In [1]: import numpy as np

In [2]: from numpy import linalg as LA

In [3]: np.set_printoptions(precision=2, suppress=True, linewidth=200, floatmode="fixed")

In [4]: def rnd(a):
   ...:     return np.round(a, 2) + 0
   ...: 

In [5]: f = np.array([2, 2, 1, 3, 0, 3])

In [6]: m1 = np.array([np.roll(f, i) for i in range(6)])

In [7]: m1
Out[7]: 
array([[2, 2, 1, 3, 0, 3],
       [3, 2, 2, 1, 3, 0],
       [0, 3, 2, 2, 1, 3],
       [3, 0, 3, 2, 2, 1],
       [1, 3, 0, 3, 2, 2],
       [2, 1, 3, 0, 3, 2]])

In [8]: O, R = LA.qr(m1)

In [9]: O.shape, R.shape
Out[9]: ((6, 6), (6, 6))

In [10]: rnd(abs(R[0, 0])), rnd(LA.norm(m1[:, 0]))
Out[10]: (np.float64(5.2), np.float64(5.2))

In [11]: rnd(O @ R)
Out[11]: 
array([[2.00, 2.00, 1.00, 3.00, 0.00, 3.00],
       [3.00, 2.00, 2.00, 1.00, 3.00, 0.00],
       [0.00, 3.00, 2.00, 2.00, 1.00, 3.00],
       [3.00, 0.00, 3.00, 2.00, 2.00, 1.00],
       [1.00, 3.00, 0.00, 3.00, 2.00, 2.00],
       [2.00, 1.00, 3.00, 0.00, 3.00, 2.00]])

In [12]: rnd(LA.norm(m1, axis=0))
Out[12]: array([5.20, 5.20, 5.20, 5.20, 5.20, 5.20])

In [13]: rnd(LA.norm(m1, axis=1))
Out[13]: array([5.20, 5.20, 5.20, 5.20, 5.20, 5.20])

In [14]: rnd(LA.norm(m1, 2))
Out[14]: np.float64(11.0)

In [15]: rnd(LA.norm(m1[3], 1)), rnd(LA.norm(m1[3], np.inf))
Out[15]: (np.float64(11.0), np.float64(3.0))

In [16]: rnd(LA.norm(m1, 1)), rnd(LA.norm(m1, np.inf))
Out[16]: (np.float64(11.0), np.float64(11.0))

In [17]: rnd(LA.norm(m1, "nuc"))
Out[17]: np.float64(23.29)

In [18]: m1[3] @ m1[0]
Out[18]: np.int64(18)

In [19]: LA.norm(m1, axis=1).argmax()
Out[19]: np.int64(0)

In [20]: rnd(LA.norm(m1[3] - m1[0]))
Out[20]: np.float64(4.24)

In [21]: LA.matrix_power(m1, 3)
Out[21]: 
array([[198, 240, 207, 239, 198, 249],
       [249, 198, 240, 207, 239, 198],
       [198, 249, 198, 240, 207, 239],
       [239, 198, 249, 198, 240, 207],
       [207, 239, 198, 249, 198, 240],
       [240, 207, 239, 198, 249, 198]])

In [22]: np.trace(m1)
Out[22]: np.int64(12)

In [23]: (m1 - m1.T) / 2
Out[23]: 
array([[ 0.00, -0.50,  0.50,  0.00, -0.50,  0.50],
       [ 0.50,  0.00, -0.50,  0.50,  0.00, -0.50],
       [-0.50,  0.50,  0.00, -0.50,  0.50,  0.00],
       [ 0.00, -0.50,  0.50,  0.00, -0.50,  0.50],
       [ 0.50,  0.00, -0.50,  0.50,  0.00, -0.50],
       [-0.50,  0.50,  0.00, -0.50,  0.50,  0.00]])

In [24]: rnd(np.sort(np.abs(LA.eigvals(m1))))
Out[24]: array([ 1.00,  1.00,  2.65,  2.65,  5.00, 11.00])

In [25]: np.allclose(m1, m1.T)
Out[25]: False

In [26]: assert m1 == m1.T
Traceback (most recent call last):
  Cell In[26], line 1
    assert m1 == m1.T
ValueError: The truth value of an array with more than one element is ambiguous. Use a.any() or a.all()


In [27]: rnd(np.sort(np.abs(np.fft.fft(m1[0])))), rnd(np.sort(LA.svd(m1, compute_uv=False)))
Out[27]: 
(array([ 1.00,  1.00,  2.65,  2.65,  5.00, 11.00]),
 array([ 1.00,  1.00,  2.65,  2.65,  5.00, 11.00]))

In [28]: np.allclose(m1 @ m1.T, m1.T @ m1)
Out[28]: True

In [29]: A2 = LA.inv(m1)

In [30]: rnd(LA.det(m1) * LA.det(A2))
Out[30]: np.float64(1.0)

In [31]: X = np.load("out11.npy")

In [32]: X
Out[32]: 
array([[ 1,  1, -1, -1, -1, -1,  1,  1],
       [ 1, -1,  1, -1,  1, -1,  1, -1],
       [ 1,  1, -1, -1,  1,  1, -1, -1]])

In [33]: f, v = X[1], X[0]

In [34]: f @ f
Out[34]: np.int64(8)

In [35]: f @ v
Out[35]: np.int64(0)

In [36]: pr = (f @ v) / (f @ f) * f

In [37]: rnd(LA.norm(f + v) ** 2 + LA.norm(f - v) ** 2)
Out[37]: np.float64(32.0)

In [38]: (v - pr) @ f
Out[38]: np.float64(0.0)

In [39]: th = np.radians(120)

In [40]: R = np.eye(8)

In [41]: R[1, 1] = R[4, 4] = np.cos(th)

In [42]: R[1, 4], R[4, 1] = -np.sin(th), np.sin(th)

In [43]: rnd(R)
Out[43]: 
array([[ 1.00,  0.00,  0.00,  0.00,  0.00,  0.00,  0.00,  0.00],
       [ 0.00, -0.50,  0.00,  0.00, -0.87,  0.00,  0.00,  0.00],
       [ 0.00,  0.00,  1.00,  0.00,  0.00,  0.00,  0.00,  0.00],
       [ 0.00,  0.00,  0.00,  1.00,  0.00,  0.00,  0.00,  0.00],
       [ 0.00,  0.87,  0.00,  0.00, -0.50,  0.00,  0.00,  0.00],
       [ 0.00,  0.00,  0.00,  0.00,  0.00,  1.00,  0.00,  0.00],
       [ 0.00,  0.00,  0.00,  0.00,  0.00,  0.00,  1.00,  0.00],
       [ 0.00,  0.00,  0.00,  0.00,  0.00,  0.00,  0.00,  1.00]])

In [44]: A2 = X @ R.T

In [45]: rnd(LA.det(R)), np.trace(R)
Out[45]: (np.float64(1.0), np.float64(5.0))

In [46]: np.allclose(X @ X.T, A2 @ A2.T)
Out[46]: True

In [47]: rnd(A2)
Out[47]: 
array([[ 1.00,  0.37, -1.00, -1.00,  1.37, -1.00,  1.00,  1.00],
       [ 1.00, -0.37,  1.00, -1.00, -1.37, -1.00,  1.00, -1.00],
       [ 1.00, -1.37, -1.00, -1.00,  0.37,  1.00, -1.00, -1.00]])

In [48]: t3 = np.stack([A2, 2 * A2, A2[::-1]])

In [49]: LA.matrix_rank(t3)
Out[49]: array([3, 3, 3])

In [50]: t3.shape
Out[50]: (3, 3, 8)

In [51]: (t3 @ A2.T).shape
Out[51]: (3, 3, 3)

In [52]: x0 = np.array([-3, -3, -2, 0, 2, -3])

In [53]: m1 * x0
Out[53]: 
array([[-6, -6, -2,  0,  0, -9],
       [-9, -6, -4,  0,  6,  0],
       [ 0, -9, -4,  0,  2, -9],
       [-9,  0, -6,  0,  4, -3],
       [-3, -9,  0,  0,  4, -6],
       [-6, -3, -6,  0,  6, -6]])

In [54]: m1 @ np.eye(6)[1]
Out[54]: array([2.00, 2.00, 3.00, 0.00, 3.00, 1.00])

In [55]: np.sign((m1 @ x0).round(6))
Out[55]: array([-1, -1, -1, -1, -1, -1])

In [56]: m1 @ x0
Out[56]: array([-23, -13, -20, -14, -14, -15])

In [57]: m1 @ (2 * x0)
Out[57]: array([-46, -26, -40, -28, -28, -30])

In [58]: G = X.T @ X

In [59]: rnd(LA.eigvalsh(G)[::-1])
Out[59]: array([8.00, 8.00, 8.00, 0.00, 0.00, 0.00, 0.00, 0.00])

In [60]: O, _ = LA.qr(np.array([[-0.6, 0.1, 0.3], [0.1, -0.5, -0.5], [0.1, 1.6, 0.9]]))

In [61]: V, _ = LA.qr(np.array([[0.9, 0.6, -1.9, 0.8],
    ...:     [-0.7, 0.4, -0.3, -1.3],
    ...:     [0.2, 0.3, -0.6, -1.0],
    ...:     [0.2, 0.3, -0.6, -0.6]]))

In [62]: sigma = 3 * 0.7 ** np.arange(3)

In [63]: arr = O[:, :3] * sigma @ V[:3]

In [64]: rnd(arr)
Out[64]: 
array([[ 2.32,  1.07, -1.45, -0.21],
       [-0.99, -0.17, -0.77, -0.98],
       [ 0.74, -1.88,  0.43, -0.29]])

In [65]: rnd(arr.reshape(-1, 2))
Out[65]: 
array([[ 2.32,  1.07],
       [-1.45, -0.21],
       [-0.99, -0.17],
       [-0.77, -0.98],
       [ 0.74, -1.88],
       [ 0.43, -0.29]])

In [66]: arr.reshape(3, 5)
Traceback (most recent call last):
  Cell In[66], line 1
    arr.reshape(3, 5)
ValueError: cannot reshape array of size 12 into shape (3,5)


In [67]: rnd(arr.reshape(2, -1))
Out[67]: 
array([[ 2.32,  1.07, -1.45, -0.21, -0.99, -0.17],
       [-0.77, -0.98,  0.74, -1.88,  0.43, -0.29]])

In [68]: t3 = arr.reshape(3, 2, -1)

In [69]: rnd(t3.sum(axis=1))
Out[69]: 
array([[ 0.87,  0.85],
       [-1.76, -1.14],
       [ 1.18, -2.17]])

In [70]: rnd(np.swapaxes(t3, 1, 2)[2])
Out[70]: 
array([[ 0.74,  0.43],
       [-1.88, -0.29]])

In [71]: t3.shape
Out[71]: (3, 2, 2)

In [72]: t3 = np.stack([arr, -3 * arr, arr[::-1]])

In [73]: LA.matrix_rank(t3.reshape(3, -1))
Out[73]: np.int64(2)

In [74]: (t3 @ arr.T).shape
Out[74]: (3, 3, 3)

In [75]: t3.shape
Out[75]: (3, 3, 4)

In [76]: A2 = np.array([[2, 2], [2, 2], [0, 3], [1, 3]])

In [77]: rnd(np.einsum("ik,kj->ij", arr, A2))
Out[77]: 
array([[ 6.56,  1.79],
       [-3.29, -7.55],
       [-2.57, -1.85]])

In [78]: LA.matrix_rank(np.vstack([arr, A2.T]))
Out[78]: np.int64(4)

In [79]: rnd(np.einsum("ik,kj->ji", arr, A2))
Out[79]: 
array([[ 6.56, -3.29, -2.57],
       [ 1.79, -7.55, -1.85]])
